$ ipython --no-banner

In [1]: import numpy as np

In [2]: np.set_printoptions(precision=2, suppress=True, linewidth=200, legacy="1.25")

In [3]: m1 = np.array([[2.0, 1.0, 0.0, 0.0, 0.0, 0.0],
   ...:     [0.0, 2.0, 1.0, 0.0, 0.0, 0.0],
   ...:     [0.0, 0.0, 2.0, 1.0, 0.0, 0.0],
   ...:     [0.0, 0.0, 0.0, 2.0, 1.0, 0.0],
   ...:     [0.0, 0.0, 0.0, 0.0, 2.0, 1.0],
   ...:     [0.0, 0.0, 0.0, 0.0, 0.0, 2.0]])

In [4]: m1
Out[4]: 
array([[2., 1., 0., 0., 0., 0.],
       [0., 2., 1., 0., 0., 0.],
       [0., 0., 2., 1., 0., 0.],
       [0., 0., 0., 2., 1., 0.],
       [0., 0., 0., 0., 2., 1.],
       [0., 0., 0., 0., 0., 2.]])

In [5]: np.linalg.matrix_power(m1, 2)
Out[5]: 
array([[4., 4., 1., 0., 0., 0.],
       [0., 4., 4., 1., 0., 0.],
       [0., 0., 4., 4., 1., 0.],
       [0., 0., 0., 4., 4., 1.],
       [0., 0., 0., 0., 4., 4.],
       [0., 0., 0., 0., 0., 4.]])

In [6]: round(np.abs(np.linalg.eigvals(m1)).max(), 2)
Out[6]: 2.0

In [7]: np.allclose(m1, m1.T)
Out[7]: False

In [8]: np.trace(m1)
Out[8]: 12.0

In [9]: (m1 - m1.T) / 2
Out[9]: 
array([[ 0. ,  0.5,  0. ,  0. ,  0. ,  0. ],
       [-0.5,  0. ,  0.5,  0. ,  0. ,  0. ],
       [ 0. , -0.5,  0. ,  0.5,  0. ,  0. ],
       [ 0. ,  0. , -0.5,  0. ,  0.5,  0. ],
       [ 0. ,  0. ,  0. , -0.5,  0. ,  0.5],
       [ 0. ,  0. ,  0. ,  0. , -0.5,  0. ]])

In [10]: f = np.array([2, 0])

In [11]: np.polyval(f, m1[5])
Out[11]: array([0., 0., 0., 0., 0., 4.])

In [12]: np.convolve(m1[5], f)
Out[12]: array([0., 0., 0., 0., 0., 4., 0.])

In [13]: f, r1 = m1[0], m1[1]

In [14]: f @ r1
Out[14]: 2.0

In [15]: f @ f
Out[15]: 5.0

In [16]: p = (f @ r1) / (f @ f) * f

In [17]: round(float(np.linalg.norm(f + r1) ** 2 + np.linalg.norm(f - r1) ** 2), 2)
Out[17]: 20.0

In [18]: np.linalg.matrix_rank(np.outer(f, r1))
Out[18]: 1

In [19]: r1 - p
Out[19]: array([-0.8,  1.6,  1. ,  0. ,  0. ,  0. ])

In [20]: np.abs(m1).max()
Out[20]: 2.0

In [21]: np.diff(m1, axis=0)
Out[21]: 
array([[-2.,  1.,  1.,  0.,  0.,  0.],
       [ 0., -2.,  1.,  1.,  0.,  0.],
       [ 0.,  0., -2.,  1.,  1.,  0.],
       [ 0.,  0.,  0., -2.,  1.,  1.],
       [ 0.,  0.,  0.,  0., -2.,  1.]])

In [22]: m1.sum(axis=1)
Out[22]: array([3., 3., 3., 3., 3., 2.])

In [23]: np.linalg.matrix_rank(m1)
Out[23]: 6

In [24]: np.count_nonzero(m1)
Out[24]: 11

In [25]: np.unravel_index(np.abs(m1).argmax(), m1.shape)
Out[25]: (0, 0)

In [26]: m1.shape
Out[26]: (6, 6)

In [27]: m1 - m1[0]
Out[27]: 
array([[ 0.,  0.,  0.,  0.,  0.,  0.],
       [-2.,  1.,  1.,  0.,  0.,  0.],
       [-2., -1.,  2.,  1.,  0.,  0.],
       [-2., -1.,  0.,  2.,  1.,  0.],
       [-2., -1.,  0.,  0.,  2.,  1.],
       [-2., -1.,  0.,  0.,  0.,  2.]])

In [28]: f = np.array([0, -1, 1, 2, -2, 2])

In [29]: B = m1 + np.outer(f, np.eye(6)[2])

In [30]: np.linalg.matrix_rank(np.linalg.inv(B) - np.linalg.inv(m1), tol=1e-8)
Out[30]: 1

In [31]: round(float(np.linalg.det(B) / np.linalg.det(m1)), 2), np.round(1 + np.linalg.solve(m1, f)[2], 2)
Out[31]: (0.63, 0.62)

In [32]: mat = np.load("block11.npy")

In [33]: mat
Out[33]: 
array([[-2.1, -1.1,  1.1],
       [ 2.1,  0.1,  1. ],
       [-3.6,  1.8, -2. ],
       [ 2.7,  0. ,  0.8],
       [ 4.2, -0.4, -0.3],
       [ 0.9,  1.2, -0.7]])

In [34]: vec = np.array([-1, -1, -2])

In [35]: h1 = np.maximum(mat @ vec, 0)

In [36]: np.flatnonzero(h1 > 1e-9)
Out[36]: array([0, 2])

In [37]: mat.T @ h1
Out[37]: array([-22.98,   9.34, -10.5 ])

In [38]: np.maximum(mat @ (3 * vec), 0)
Out[38]: array([ 3. ,  0. , 17.4,  0. ,  0. ,  0. ])

In [39]: arr = np.loadtxt("test11.csv", delimiter=",")

In [40]: arr
Out[40]: 
array([[ 1.34, -0.62, -0.76,  1.71,  2.13,  4.18, -0.59],
       [ 2.09, -0.95, -1.23,  2.39,  3.27,  6.27, -0.81],
       [ 3.59, -1.45, -2.03,  3.96,  5.56, 10.51, -1.5 ],
       [ 0.75, -0.22, -0.41,  0.8 ,  1.16,  2.11, -0.33],
       [ 2.93, -1.17, -1.63,  3.11,  4.42,  8.39, -1.14],
       [ 0.  , -0.04,  0.05,  0.06,  0.01, -0.01,  0.02],
       [ 1.4 , -0.58, -0.79,  1.61,  2.29,  4.18, -0.65],
       [ 2.77, -1.22, -1.64,  3.18,  4.34,  8.44, -1.22],
       [ 1.42, -0.56, -0.86,  1.59,  2.18,  4.21, -0.57],
       [ 2.15, -0.94, -1.24,  2.49,  3.29,  6.29, -0.9 ],
       [-0.04, -0.07, -0.02,  0.01, -0.02, -0.09, -0.12],
       [ 2.11, -0.93, -1.21,  2.42,  3.35,  6.25, -0.92],
       [ 2.82, -1.3 , -1.62,  3.25,  4.32,  8.31, -1.21],
       [ 3.58, -1.46, -1.93,  3.97,  5.48, 10.45, -1.49],
       [ 2.16, -0.92, -1.2 ,  2.48,  3.28,  6.34, -0.87],
       [ 3.55, -1.49, -2.01,  4.  ,  5.47, 10.43, -1.54],
       [ 0.65, -0.33, -0.45,  0.87,  1.02,  2.1 , -0.31],
       [ 3.62, -1.52, -2.  ,  4.06,  5.46, 10.5 , -1.42],
       [-0.05,  0.01,  0.03,  0.03,  0.04,  0.03, -0.04],
       [ 2.73, -1.18, -1.63,  3.17,  4.41,  8.46, -1.23],
       [ 0.68, -0.35, -0.29,  0.77,  1.1 ,  2.1 , -0.34],
       [ 3.57, -1.46, -1.99,  4.  ,  5.51, 10.52, -1.51],
       [ 1.4 , -0.55, -0.76,  1.6 ,  2.18,  4.22, -0.62],
       [ 0.6 , -0.36, -0.42,  0.76,  1.11,  2.07, -0.34],
       [ 2.8 , -1.27, -1.62,  3.12,  4.49,  8.4 , -1.17]])

In [41]: Ac = arr - arr.mean(axis=0)

In [42]: evecs = np.linalg.svd(Ac)[2][:1]

In [43]: B = Ac - Ac @ evecs.T @ evecs

In [44]: np.cov(Ac @ evecs.T, rowvar=False)
Out[44]: array(20.87)

In [45]: np.diag(evecs.T @ evecs)
Out[45]: array([0.07, 0.01, 0.02, 0.09, 0.17, 0.62, 0.01])

In [46]: W = np.array([[1, 0, 1],
    ...:     [1, 2, 0],
    ...:     [0, 2, 2],
    ...:     [1, 1, 0],
    ...:     [0, 2, 2],
    ...:     [0, 2, 0],
    ...:     [2, 2, 1]])

In [47]: c = np.array([2, 0, 2])

In [48]: H = np.maximum(arr @ W + c, 0)

In [49]: np.linalg.matrix_rank(H)
Out[49]: 3

In [50]: (H > 0).astype(int)
Out[50]: 
array([[1, 1, 1],
       [1, 1, 1],
       [1, 1, 1],
       [1, 1, 1],
       [1, 1, 1],
       [1, 1, 1],
       [1, 1, 1],
       [1, 1, 1],
       [1, 1, 1],
       [1, 1, 1],
       [1, 0, 1],
       [1, 1, 1],
       [1, 1, 1],
       [1, 1, 1],
       [1, 1, 1],
       [1, 1, 1],
       [1, 1, 1],
       [1, 1, 1],
       [1, 1, 1],
       [1, 1, 1],
       [1, 1, 1],
       [1, 1, 1],
       [1, 1, 1],
       [1, 1, 1],
       [1, 1, 1]])

In [51]: (H > 0).mean(axis=0)
Out[51]: array([1.  , 0.96, 1.  ])

In [52]: Z = np.array([[2, 1, 1], [3, 3, 2], [0, 0, 0]])

In [53]: W @ Z
Out[53]: 
array([[ 2,  1,  1],
       [ 8,  7,  5],
       [ 6,  6,  4],
       [ 5,  4,  3],
       [ 6,  6,  4],
       [ 6,  6,  4],
       [10,  8,  6]])

In [54]: B = np.array([[-2, 1, 2],
    ...:     [-2, -1, -1],
    ...:     [2, 1, 1],
    ...:     [2, 1, 1],
    ...:     [2, 1, -1],
    ...:     [-1, 2, 0],
    ...:     [-1, -1, -2]])

In [55]: np.vstack([arr, B.T]).shape
Out[55]: (28, 7)

In [56]: Ac = (arr - arr.mean(axis=0)) / arr.std(axis=0)

In [57]: np.argwhere(np.abs(Ac) > 2)
Out[57]: array([], shape=(0, 2), dtype=int64)

In [58]: c = np.linalg.lstsq(np.delete(Ac, 2, axis=1), Ac[:, 2])[0]

In [59]: c.round(2) + 0
Out[59]: array([ 0.05,  0.12,  0.04,  0.01, -0.97,  0.  ])

In [60]: np.abs(c).argmax()
Out[60]: 4

In [61]: vec = np.array([1, 2, 1, 1, 2, 0, 1])

In [62]: rhs = arr @ vec

In [63]: np.round(np.linalg.pinv(arr) @ arr, 2) + 0
Out[63]: 
array([[1., 0., 0., 0., 0., 0., 0.],
       [0., 1., 0., 0., 0., 0., 0.],
       [0., 0., 1., 0., 0., 0., 0.],
       [0., 0., 0., 1., 0., 0., 0.],
       [0., 0., 0., 0., 1., 0., 0.],
       [0., 0., 0., 0., 0., 1., 0.],
       [0., 0., 0., 0., 0., 0., 1.]])

In [64]: rng = np.random.default_rng(5473)

In [65]: rhs = rhs + 0.02 * rng.normal(size=25)

In [66]: rhs
Out[66]: array([ 4.71,  7.08, 12.23,  2.71,  9.77,  0.07,  4.98,  9.31,  4.8 ,  7.2 , -0.37,  7.26,  9.3 , 12.17,  7.32, 11.93,  2.13, 12.13,  0.06,  9.55,  2.3 , 12.17,  4.89,  2.13,  9.55])

In [67]: c, *_ = np.linalg.lstsq(arr, rhs)

In [68]: c
Out[68]: array([0.88, 2.06, 0.99, 1.05, 2.06, 0.01, 1.07])

In [69]: [round(float(np.linalg.norm(np.linalg.solve(arr.T @ arr + lam * np.eye(7), arr.T @ rhs))), 2) for lam in (0, 1, 10, 100)]
Out[69]: [3.53, 0.93, 0.9, 0.86]

In [70]: E = np.load("layer19.npy")

In [71]: E
Out[71]: 
array([[ 0.98, -0.81,  1.  , -0.1 ,  0.99, -0.98, -1.  ],
       [ 0.75,  0.93,  0.45,  0.43,  1.  , -1.  , -0.38],
       [ 0.47,  0.35,  0.36, -0.15,  0.82, -0.82,  0.4 ],
       [ 0.34, -0.8 ,  0.86, -0.02, -0.5 ,  0.74, -0.99],
       [-0.72, -0.78, -0.55, -0.1 , -0.99,  1.  , -0.01],
       [ 0.43,  0.16,  0.52,  0.04,  0.75, -0.79, -0.55],
       [ 0.56,  0.51,  0.74,  0.6 ,  0.97, -0.99, -0.99],
       [ 0.96, -1.  ,  1.  , -0.87, -0.89,  1.  , -1.  ],
       [-0.83,  0.62, -0.97,  0.23, -0.81,  0.62,  0.98],
       [-0.77,  0.17, -0.85,  0.5 , -0.82,  0.6 , -0.2 ],
       [-0.78,  0.91, -0.99,  0.03, -0.18, -0.34,  1.  ],
       [ 0.59,  0.75,  0.32,  0.08,  0.98, -0.99,  0.31],
       [ 0.52,  0.09,  0.58, -0.18,  0.74, -0.7 , -0.08]])

In [72]: vec = np.array([0, 0, 0, 2, 0, 2, 2])

In [73]: rhs = E @ vec

In [74]: rhs
Out[74]: array([-4.16, -1.9 , -1.14, -0.54,  1.78, -2.6 , -2.76, -1.74,  3.66,  1.8 ,  1.38, -1.2 , -1.92])

In [75]: np.round(np.linalg.pinv(E) @ E, 2) + 0
Out[75]: 
array([[1., 0., 0., 0., 0., 0., 0.],
       [0., 1., 0., 0., 0., 0., 0.],
       [0., 0., 1., 0., 0., 0., 0.],
       [0., 0., 0., 1., 0., 0., 0.],
       [0., 0., 0., 0., 1., 0., 0.],
       [0., 0., 0., 0., 0., 1., 0.],
       [0., 0., 0., 0., 0., 0., 1.]])

In [76]: np.round(np.linalg.solve(E.T @ E, E.T @ rhs), 2) + 0
Out[76]: array([0., 0., 0., 2., 0., 2., 2.])

In [77]: rhs = rhs + 0.02 * rng.normal(size=13)

In [78]: rhs
Out[78]: array([-4.19, -1.89, -1.13, -0.53,  1.75, -2.56, -2.74, -1.78,  3.67,  1.79,  1.38, -1.19, -1.92])

In [79]: c, *_ = np.linalg.lstsq(E, rhs)

In [80]: np.round(E.T @ (rhs - E @ c), 2) + 0
Out[80]: array([0., 0., 0., 0., 0., 0., 0.])

In [81]: c
Out[81]: array([-0.09,  0.05,  0.07,  1.97,  0.06,  2.05,  1.99])

In [82]: [round(float(np.linalg.norm(np.linalg.solve(E.T @ E + lam * np.eye(7), E.T @ rhs))), 2) for lam in (0, 1, 10, 100)]
Out[82]: [3.47, 1.67, 1.14, 0.32]

In [83]: round(np.linalg.norm(rhs - E @ c), 2)
Out[83]: 0.03

In [84]: O, evecs = np.linalg.qr(E[:, :6])[0], np.linalg.qr(E[:, 6:])[0]

In [85]: sv = np.linalg.svd(O.T @ evecs, compute_uv=False)

In [86]: sv
Out[86]: array([0.98])

In [87]: (sv > 0.9).sum()
Out[87]: 1

In [88]: np.degrees(np.arccos(sv.clip(0, 1)))
Out[88]: array([12.2])

In [89]: lab = rng.permutation(7)

In [90]: B = E[:, lab] * rng.choice([-1, 1], 7)

In [91]: B
Out[91]: 
array([[-0.1 , -0.81, -1.  , -0.99, -0.98, -1.  ,  0.98],
       [ 0.43,  0.93, -0.45, -1.  , -0.75, -0.38,  1.  ],
       [-0.15,  0.35, -0.36, -0.82, -0.47,  0.4 ,  0.82],
       [-0.02, -0.8 , -0.86,  0.5 , -0.34, -0.99, -0.74],
       [-0.1 , -0.78,  0.55,  0.99,  0.72, -0.01, -1.  ],
       [ 0.04,  0.16, -0.52, -0.75, -0.43, -0.55,  0.79],
       [ 0.6 ,  0.51, -0.74, -0.97, -0.56, -0.99,  0.99],
       [-0.87, -1.  , -1.  ,  0.89, -0.96, -1.  , -1.  ],
       [ 0.23,  0.62,  0.97,  0.81,  0.83,  0.98, -0.62],
       [ 0.5 ,  0.17,  0.85,  0.82,  0.77, -0.2 , -0.6 ],
       [ 0.03,  0.91,  0.99,  0.18,  0.78,  1.  ,  0.34],
       [ 0.08,  0.75, -0.32, -0.98, -0.59,  0.31,  0.99],
       [-0.18,  0.09, -0.58, -0.74, -0.52, -0.08,  0.7 ]])

In [92]: U, _, Vt = np.linalg.svd(E.T @ B)

In [93]: np.round(np.linalg.lstsq(E, B)[0], 2) + 0
Out[93]: 
array([[ 0.,  0.,  0.,  0., -1.,  0.,  0.],
       [ 0.,  1.,  0.,  0.,  0.,  0.,  0.],
       [ 0.,  0., -1.,  0.,  0.,  0.,  0.],
       [ 1.,  0.,  0.,  0.,  0.,  0.,  0.],
       [ 0.,  0.,  0., -1.,  0.,  0.,  0.],
       [ 0.,  0.,  0.,  0.,  0.,  0., -1.],
       [ 0.,  0.,  0.,  0.,  0.,  1.,  0.]])

In [94]: np.round(U @ Vt, 2) + 0
Out[94]: 
array([[ 0.,  0.,  0.,  0., -1.,  0.,  0.],
       [ 0.,  1.,  0.,  0.,  0.,  0.,  0.],
       [ 0.,  0., -1.,  0.,  0.,  0.,  0.],
       [ 1.,  0.,  0.,  0.,  0.,  0.,  0.],
       [ 0.,  0.,  0., -1.,  0.,  0.,  0.],
       [ 0.,  0.,  0.,  0.,  0.,  0., -1.],
       [ 0.,  0.,  0.,  0.,  0.,  1.,  0.]])

In [95]: X = np.load("x.npy")

In [96]: X
Out[96]: 
array([[ 0.1,  1.3,  1.2,  0.2,  1.5,  0.9, -0.3],
       [-1.5, -0.2, -0.3,  0.8, -0.9, -0.9,  0. ],
       [ 2.1, -1.8,  0.6,  0.6,  0.2, -0.3,  0.5]])

In [97]: vec = np.array([3, 5, 3, 4, 4, 1, 3])

In [98]: h1 = np.maximum(X @ vec, 0)

In [99]: h1
Out[99]: array([17.2,  0. ,  3.5])

In [100]: np.maximum(X @ vec, 0) - np.maximum(-X @ vec, 0)
Out[100]: array([17.2, -7.7,  3.5])

In [101]: X * (h1 > 1e-9)[:, None]
Out[101]: 
array([[ 0.1,  1.3,  1.2,  0.2,  1.5,  0.9, -0.3],
       [-0. , -0. , -0. ,  0. , -0. , -0. ,  0. ],
       [ 2.1, -1.8,  0.6,  0.6,  0.2, -0.3,  0.5]])

In [102]: data = np.load("data.npy")

In [103]: data
Out[103]: 
array([[0, 0, 1],
       [1, 0, 0],
       [0, 1, 0]])

In [104]: np.fft.fft(data[0])
Out[104]: array([ 1. +0.j  , -0.5+0.87j, -0.5-0.87j])

In [105]: data @ (-1.0) ** np.arange(3)
Out[105]: array([ 1.,  1., -1.])

In [106]: np.allclose(data @ data.T, data.T @ data)
Out[106]: True

In [107]: data @ np.ones(3)
Out[107]: array([1., 1., 1.])
